% ipython --no-banner

In [1]: import numpy as np

In [2]: np.set_printoptions(suppress=True, linewidth=100)

In [3]: M = np.loadtxt("m.csv", delimiter=",")

In [4]: M
Out[4]: 
array([[16., 32., 32.,  0., 20.,  4., 28., 24.],
       [32., 64., 64.,  0., 40.,  8., 56., 48.],
       [32., 64., 64.,  0., 40.,  8., 56., 48.],
       [ 0.,  0.,  0.,  0.,  0.,  0.,  0.,  0.],
       [20., 40., 40.,  0., 25.,  5., 35., 30.],
       [ 4.,  8.,  8.,  0.,  5.,  1.,  7.,  6.],
       [28., 56., 56.,  0., 35.,  7., 49., 42.],
       [24., 48., 48.,  0., 30.,  6., 42., 36.]])

In [5]: np.unique(M.round(6), axis=0).shape
Out[5]: (7, 8)

In [6]: np.allclose(M[:-1].T @ np.linalg.lstsq(M[:-1].T, M[-1])[0], M[-1])
Out[6]: True

In [7]: print(np.linalg.lstsq(M[:-1].T, M[-1])[2])
1

In [8]: np.round(M @ np.linalg.pinv(M) @ M, 3)
Out[8]: 
array([[16., 32., 32.,  0., 20.,  4., 28., 24.],
       [32., 64., 64.,  0., 40.,  8., 56., 48.],
       [32., 64., 64.,  0., 40.,  8., 56., 48.],
       [ 0.,  0.,  0.,  0.,  0.,  0.,  0.,  0.],
       [20., 40., 40.,  0., 25.,  5., 35., 30.],
       [ 4.,  8.,  8.,  0.,  5.,  1.,  7.,  6.],
       [28., 56., 56.,  0., 35.,  7., 49., 42.],
       [24., 48., 48.,  0., 30.,  6., 42., 36.]])

In [9]: round(float(np.linalg.norm(M, 2) / np.linalg.norm(M)), 3)
Out[9]: 1.0

In [10]: print(np.linalg.cond(M) > 100)
True

In [11]: np.linalg.matrix_rank(M, rtol=0.1)
Out[11]: np.int64(1)

In [12]: evals, vecs = np.linalg.eigh(M)

In [13]: x = np.array([1, 0, -6, 7, 9, 5, 1, -2])

In [14]: np.round(vecs * np.abs(evals) @ vecs.T, 3) + 0
Out[14]: 
array([[16., 32., 32.,  0., 20.,  4., 28., 24.],
       [32., 64., 64.,  0., 40.,  8., 56., 48.],
       [32., 64., 64.,  0., 40.,  8., 56., 48.],
       [ 0.,  0.,  0.,  0.,  0.,  0.,  0.,  0.],
       [20., 40., 40.,  0., 25.,  5., 35., 30.],
       [ 4.,  8.,  8.,  0.,  5.,  1.,  7.,  6.],
       [28., 56., 56.,  0., 35.,  7., 49., 42.],
       [24., 48., 48.,  0., 30.,  6., 42., 36.]])

In [15]: W0 = np.load("dump.npy")

In [16]: print(W0)
[[2 0 0 0 0 0 0 0]
 [0 2 0 0 0 0 0 0]
 [1 1 1 0 0 0 0 0]
 [1 2 0 2 0 0 0 0]
 [1 0 0 1 1 0 0 0]
 [2 1 2 2 2 0 0 0]
 [0 1 1 1 1 1 0 0]
 [2 1 1 0 0 0 1 1]]

In [17]: Uu, sv, Vt = np.linalg.svd(W0)

In [18]: vecs = Vt[:(sv > 1e-8).sum()]

In [19]: rng = np.random.default_rng(473988)

In [20]: x = W0[7] + 3 * W0[4] + rng.integers(2) * np.eye(8)[7]

In [21]: x
Out[21]: array([5., 1., 1., 3., 3., 0., 1., 1.])

In [22]: print(np.round(vecs.T @ vecs, 3) + 0)
[[1.  0.  0.  0.  0.  0.  0.  0. ]
 [0.  1.  0.  0.  0.  0.  0.  0. ]
 [0.  0.  1.  0.  0.  0.  0.  0. ]
 [0.  0.  0.  1.  0.  0.  0.  0. ]
 [0.  0.  0.  0.  1.  0.  0.  0. ]
 [0.  0.  0.  0.  0.  1.  0.  0. ]
 [0.  0.  0.  0.  0.  0.  0.5 0.5]
 [0.  0.  0.  0.  0.  0.  0.5 0.5]]

In [23]: np.allclose(vecs.T @ vecs @ x, x)
Out[23]: True
